% ipython --no-banner

In [1]: import numpy as np

In [2]: np.set_printoptions(precision=2, suppress=True, linewidth=140)

In [3]: mat = np.array([[10, 0, 5],
   ...:     [19, 0, 0],
   ...:     [13, 0, 3],
   ...:     [7, 0, 7],
   ...:     [22, 0, 0],
   ...:     [7, 0, 7],
   ...:     [13, 0, 3],
   ...:     [16, 0, 1],
   ...:     [10, 0, 5],
   ...:     [13, 0, 3],
   ...:     [16, 0, 1],
   ...:     [16, 0, 1],
   ...:     [22, 0, 0],
   ...:     [7, 0, 7],
   ...:     [22, 0, 0],
   ...:     [16, 0, 1],
   ...:     [16, 0, 1],
   ...:     [13, 0, 3],
   ...:     [22, 0, 0],
   ...:     [16, 0, 1]])

In [4]: np.abs(np.diag(np.linalg.qr(mat)[1])) > 1e-9
Out[4]: array([ True, False,  True])

In [5]: np.unique(mat.round(6), axis=0).shape
Out[5]: (6, 3)

In [6]: T = np.stack([mat, -2 * mat, mat[::-1]])

In [7]: T.sum(axis=0)
Out[7]: 
array([[  6,   0,  -4],
       [  3,   0,   0],
       [  0,   0,   0],
       [  9,   0,  -6],
       [ -6,   0,   1],
       [ 15,   0,  -7],
       [ -6,   0,   4],
       [  6,   0,  -1],
       [  6,   0,  -4],
       [  3,   0,  -2],
       [ -3,   0,   2],
       [ -6,   0,   4],
       [ -6,   0,   1],
       [  6,   0,  -4],
       [-15,   0,   7],
       [  6,   0,  -1],
       [ -9,   0,   6],
       [  0,   0,   0],
       [ -3,   0,   0],
       [ -6,   0,   4]])

In [8]: (T @ mat.T).shape
Out[8]: (3, 20, 20)

In [9]: np.linalg.matrix_rank(T.reshape(3, -1))
Out[9]: np.int64(2)

In [10]: np.linalg.cond(mat) > 100
Out[10]: np.True_

In [11]: np.linalg.matrix_rank(mat, rtol=0.1)
Out[11]: np.int64(2)

In [12]: M2 = np.array([[1, 3, 3], [-2, -2, -3], [3, 2, -1]])

In [13]: np.einsum("ij->j", mat)
Out[13]: array([296,   0,  49])

In [14]: M2 @ mat
Traceback (most recent call last):
  Cell In[14], line 1
    M2 @ mat
ValueError: matmul: Input operand 1 has a mismatch in its core dimension 0, with gufunc signature (n?,k),(k,m?)->(n?,m?) (size 20 is different from 3)


In [15]: np.linalg.matrix_rank(np.vstack([mat, M2.T]))
Out[15]: np.int64(3)

In [16]: np.einsum("ik,kj->ij", mat, M2)
Out[16]: 
array([[25, 40, 25],
       [19, 57, 57],
       [22, 45, 36],
       [28, 35, 14],
       [22, 66, 66],
       [28, 35, 14],
       [22, 45, 36],
       [19, 50, 47],
       [25, 40, 25],
       [22, 45, 36],
       [19, 50, 47],
       [19, 50, 47],
       [22, 66, 66],
       [28, 35, 14],
       [22, 66, 66],
       [19, 50, 47],
       [19, 50, 47],
       [22, 45, 36],
       [22, 66, 66],
       [19, 50, 47]])
